$ python -q
>>> import numpy as np
>>> np.set_printoptions(precision=4, suppress=True, linewidth=100, legacy="1.25")
>>> def tidy(a):
...     return np.round(a, 4) + 0
... 
>>> arr = np.loadtxt("a.csv", delimiter=",")
>>> tidy(arr)
array([[ -5.0043,  14.4127,   5.3967,  11.0423,  -4.0219],
       [  0.8817, -14.1741, -11.1609,  -7.6442,   3.9141],
       [ -3.238 ,  14.5878,   8.1097,   9.7223,  -4.0521],
       [ -8.0178,  12.7658,  -0.415 ,  12.6342,  -3.5989],
       [ -6.9937,  -7.6791, -16.8725,   1.8053,   2.0443],
       [ -4.6859,  14.479 ,   5.9163,  10.8214,  -4.0369],
       [ -4.7374,  14.4694,   5.8333,  10.8576,  -4.0348],
       [ -7.9305,  -6.1647, -16.901 ,   3.2926,   1.6175],
       [ -9.4889,  10.8251,  -4.2496,  12.8545,  -3.0793],
       [-10.8438,   6.0499, -10.4034,  11.594 ,  -1.7775],
       [-10.2935,  -0.2394, -15.1252,   8.0755,  -0.0391],
       [  4.1093,  11.0958,  15.6915,   2.164 ,  -3.0151],
       [  8.2383,   5.6033,  16.8543,  -3.8125,  -1.4597],
       [ -2.2127,  14.4922,   9.5115,   8.8594,  -4.0153],
       [  0.1421, -13.9066, -11.9979,  -6.9244,   3.8328],
       [-10.1205,   9.4256,  -6.393 ,  12.6717,  -2.7001],
       [ 10.8587,  -5.8679,  10.5847, -11.5168,   1.7275],
       [ -1.6655, -12.9837, -13.8071,  -5.0337,   3.5601],
       [  1.9645, -14.4491,  -9.8333,  -8.6407,   4.0009],
       [  4.7733,  10.4399,  16.078 ,   1.3143,  -2.8276],
       [  1.2779,  13.214 ,  13.4477,   5.4551,  -3.6276],
       [ -8.6204,  12.1153,  -1.859 ,  12.7952,  -3.4258],
       [  8.8184, -11.864 ,   2.3665, -12.8297,   3.3586],
       [-10.5222,   8.0764,  -8.1591,  12.3306,  -2.3325],
       [ -6.7796,  -7.9907, -16.8357,   1.4822,   2.1323]])
>>> # looks like rank 2
>>> def softmax(z):
...     e = np.exp(z - z.max(axis=-1, keepdims=True))
...     return e / e.sum(axis=-1, keepdims=True)
... 
>>> tidy(softmax(arr).sum(axis=1))
array([1., 1., 1., 1., 1., 1., 1., 1., 1., 1., 1., 1., 1., 1., 1., 1., 1., 1., 1., 1., 1., 1., 1.,
       1., 1.])
>>> tidy(softmax(10 * arr[11]))
array([0., 0., 1., 0., 0.])
>>> S = arr @ arr.T / np.sqrt(5)
>>> softmax(S).round(6).argmax(axis=1)
array([ 0,  1,  2,  3,  4,  5,  6,  7,  8,  9, 10, 11, 12, 13, 14, 15, 16, 17, 18, 19, 20, 21, 22,
       23, 24])
>>> th = np.radians(90)
>>> R = np.eye(5)
>>> R[4, 4] = R[3, 3] = np.cos(th)
>>> R[4, 3], R[3, 4] = -np.sin(th), np.sin(th)
>>> tidy(R)
array([[ 1.,  0.,  0.,  0.,  0.],
       [ 0.,  1.,  0.,  0.,  0.],
       [ 0.,  0.,  1.,  0.,  0.],
       [ 0.,  0.,  0.,  0.,  1.],
       [ 0.,  0.,  0., -1.,  0.]])
>>> other = arr @ R.T
>>> print(np.allclose(np.linalg.norm(arr, axis=1), np.linalg.norm(other, axis=1)))
True
>>> tidy(np.linalg.det(R)), np.trace(R)
(1.0, 3.0)
>>> tidy(np.linalg.svd(arr, compute_uv=False)), tidy(np.linalg.svd(other, compute_uv=False))
(array([77.736 , 62.9056,  0.    ,  0.    ,  0.    ]), array([77.736 , 62.9056,  0.    ,  0.    ,  0.    ]))
>>> np.linalg.cond(arr) > 100
True
>>> print([round(float(x), 4) for x in np.linalg.svd(arr, compute_uv=False)[:3]])
[77.736, 62.9056, 0.0]
>>> np.linalg.matrix_rank(arr, rtol=0.1)
2
>>> C2 = np.cov(arr, rowvar=False)
>>> tidy(np.linalg.eigvalsh(C2)[::-1])
array([238.5559, 142.8316,   0.    ,   0.    ,   0.    ])
>>> tidy(np.corrcoef(arr.T))
array([[ 1.    , -0.2864,  0.5798, -0.7911,  0.3062],
       [-0.2864,  1.    ,  0.6146,  0.8126, -0.9998],
       [ 0.5798,  0.6146,  1.    ,  0.0397, -0.5982],
       [-0.7911,  0.8126,  0.0397,  1.    , -0.8245],
       [ 0.3062, -0.9998, -0.5982, -0.8245,  1.    ]])
>>> tidy(np.polyfit(arr[:, 1], arr[:, 0], 1))
array([-0.1679, -2.2882])
>>> tidy(arr.std(axis=0))
array([ 6.399 , 10.9132, 11.2615,  8.373 ,  3.0261])
>>> tidy(np.median(arr, axis=0))
array([-4.6859,  8.0764, -1.859 ,  5.4551, -2.3325])
>>> print(np.argsort(-arr.std(axis=0).round(6), kind="stable"))
[2 1 3 0 4]
>>> print(tidy(np.corrcoef(arr[:, 1], arr[:, 0])[0, 1]))
-0.2864
>>> mat = np.load("data.npy")
>>> mat
array([[-3.4318, -1.4143,  1.6128,  1.8958,  3.8755,  0.9107],
       [ 1.6621,  0.8615, -0.9947, -0.6893, -2.0792, -0.4406],
       [ 0.7307,  0.2826, -0.649 , -0.3448, -0.2654, -0.2835],
       [ 2.4023,  0.6274, -1.4031, -0.6508, -1.2795, -0.5908],
       [-2.4197, -0.9524,  0.9912,  1.6494,  2.7077,  0.8306],
       [-7.2975, -2.2631,  1.5145,  4.7469,  7.2712,  2.6064],
       [-0.8279, -0.5864,  0.5568,  0.8968,  0.2082,  0.4393],
       [ 0.377 ,  0.1657, -0.7126, -0.9379, -0.9494, -0.0698],
       [ 0.1504, -0.0372, -0.0514,  0.1712, -0.2913, -0.1964],
       [-2.4365, -0.8543,  0.4286,  1.6075,  1.5994,  0.7921],
       [-1.3031, -0.4282,  0.43  ,  0.7301,  1.8081,  0.1537],
       [-4.5909, -1.5764,  1.5543,  4.0178,  5.5196,  1.4233],
       [-2.065 , -0.5124,  0.3747,  1.2418,  1.9665,  0.4529],
       [ 0.8066,  0.7862,  0.1995, -0.9383, -1.6542, -0.8445],
       [-1.9031, -0.7155,  0.6539,  1.13  ,  2.3423,  1.3944],
       [-5.1835, -1.8934,  1.7806,  3.7913,  5.2821,  1.3881],
       [-0.9282, -0.5213,  0.3474,  0.4383,  0.9588,  0.5383],
       [-2.8747, -1.3456,  0.7213,  1.6417,  2.6414,  1.3098],
       [ 1.176 ,  0.8141, -0.1673, -0.93  , -1.2916, -0.741 ],
       [ 0.6418, -0.445 ,  0.0779,  0.1222,  0.0267,  0.0504],
       [-3.6802, -0.8454,  1.0609,  2.5504,  3.6989,  0.8843],
       [ 0.2762, -0.3312,  0.2716,  0.4228, -0.0379, -0.2145],
       [-2.9953, -0.3994,  0.9978,  2.3597,  2.4131,  0.9719],
       [ 0.7572,  0.5938, -0.2629,  0.141 , -0.5785,  0.1741],
       [-9.1562, -3.1699,  2.5191,  6.5512,  8.9306,  2.8608],
       [ 2.5587,  0.3809, -1.0115, -1.5384, -2.106 , -0.4801],
       [ 0.0117,  0.1613, -0.471 ,  0.208 , -0.1176,  0.0617],
       [ 1.0555,  0.3458,  0.2095, -0.7091, -1.3528, -0.3092],
       [ 5.8886,  2.0135, -1.9817, -3.9552, -5.9334, -1.8978],
       [-2.01  , -0.9403,  1.1974,  1.402 ,  1.9151,  0.8377],
       [ 2.8261,  0.7305, -0.8392, -1.9124, -3.3131, -0.973 ],
       [ 6.5559,  1.5387, -1.877 , -3.7656, -6.2809, -2.2442]])
>>> dist = np.linalg.norm(mat[:, None] - mat[None], axis=-1)
>>> tidy(dist[:5, :5])
array([[0.    , 9.0495, 6.9939, 9.0893, 1.7478],
       [9.0495, 0.    , 2.1807, 1.1971, 7.3413],
       [6.9939, 2.1807, 0.    , 2.1675, 5.3102],
       [9.0893, 1.1971, 2.1675, 0.    , 7.3952],
       [1.7478, 7.3413, 5.3102, 7.3952, 0.    ]])
>>> np.unravel_index(dist.round(6).argmax(), dist.shape)
(24, 31)
>>> (dist + 1e9 * np.eye(32)).round(6).argmin(axis=1)
array([20,  3, 23,  1, 17, 15, 16,  2, 26, 12, 12, 15,  9, 18, 29, 11,  6,  4, 13, 21,  0,  8,  4,
        2,  5,  3,  8, 18, 31,  4, 25, 28])
>>> dist[28].round(6).argsort(kind="stable")[:4]
array([28, 31, 30, 25])
>>> other = mat / np.linalg.norm(mat, axis=1, keepdims=True)
>>> C2 = other @ other.T
>>> tidy(np.degrees(np.arccos(np.clip(C2[29, 3], -1, 1))))
161.282
>>> (C2 - 2 * np.eye(32)).round(6).argmax(axis=1)
array([ 4, 28,  3,  2, 15, 24, 29, 28,  1, 24,  0, 15, 20, 18, 16, 24, 17, 16, 28, 21, 12, 19, 20,
        1, 15, 31, 23, 30, 31,  4, 31, 28])
>>> other = np.c_[mat[:, :2] @ np.array([[-4, -4], [-4, -1]]), np.array([8, -1, 0, -4, 4, -1, -7, 2, 5, -3, 6, -5, 2, 9, -1, 0, 2, 3, 2, 1, 0, -2, -9, 4, 5, -7, 9, -4, -5, 6, -9, 3])]
>>> tidy(other)
array([[ 19.3844,  15.1415,   8.    ],
       [-10.0944,  -7.5099,  -1.    ],
       [ -4.0532,  -3.2054,   0.    ],
       [-12.1188, -10.2366,  -4.    ],
       [ 13.4884,  10.6312,   4.    ],
       [ 38.2424,  31.4531,  -1.    ],
       [  5.6572,   3.898 ,  -7.    ],
       [ -2.1708,  -1.6737,   2.    ],
       [ -0.4528,  -0.5644,   5.    ],
       [ 13.1632,  10.6003,  -3.    ],
       [  6.9252,   5.6406,   6.    ],
       [ 24.6692,  19.94  ,  -5.    ],
       [ 10.3096,   8.7724,   2.    ],
       [ -6.3712,  -4.0126,   9.    ],
       [ 10.4744,   8.3279,  -1.    ],
       [ 28.3076,  22.6274,   0.    ],
       [  5.798 ,   4.2341,   2.    ],
       [ 16.8812,  12.8444,   3.    ],
       [ -7.9604,  -5.5181,   2.    ],
       [ -0.7872,  -2.1222,   1.    ],
       [ 18.1024,  15.5662,   0.    ],
       [  0.22  ,  -0.7736,  -2.    ],
       [ 13.5788,  12.3806,  -9.    ],
       [ -5.404 ,  -3.6226,   4.    ],
       [ 49.3044,  39.7947,   5.    ],
       [-11.7584, -10.6157,  -7.    ],
       [ -0.692 ,  -0.2081,   9.    ],
       [ -5.6052,  -4.5678,  -4.    ],
       [-31.6084, -25.5679,  -5.    ],
       [ 11.8012,   8.9803,   6.    ],
       [-14.2264, -12.0349,  -9.    ],
       [-32.3784, -27.7623,   3.    ]])
>>> tidy(np.linalg.norm(np.linalg.qr(mat)[0].T @ other, axis=0) ** 2 / ((other ** 2).sum(axis=0) + 1e-12))
array([1.   , 1.   , 0.196])
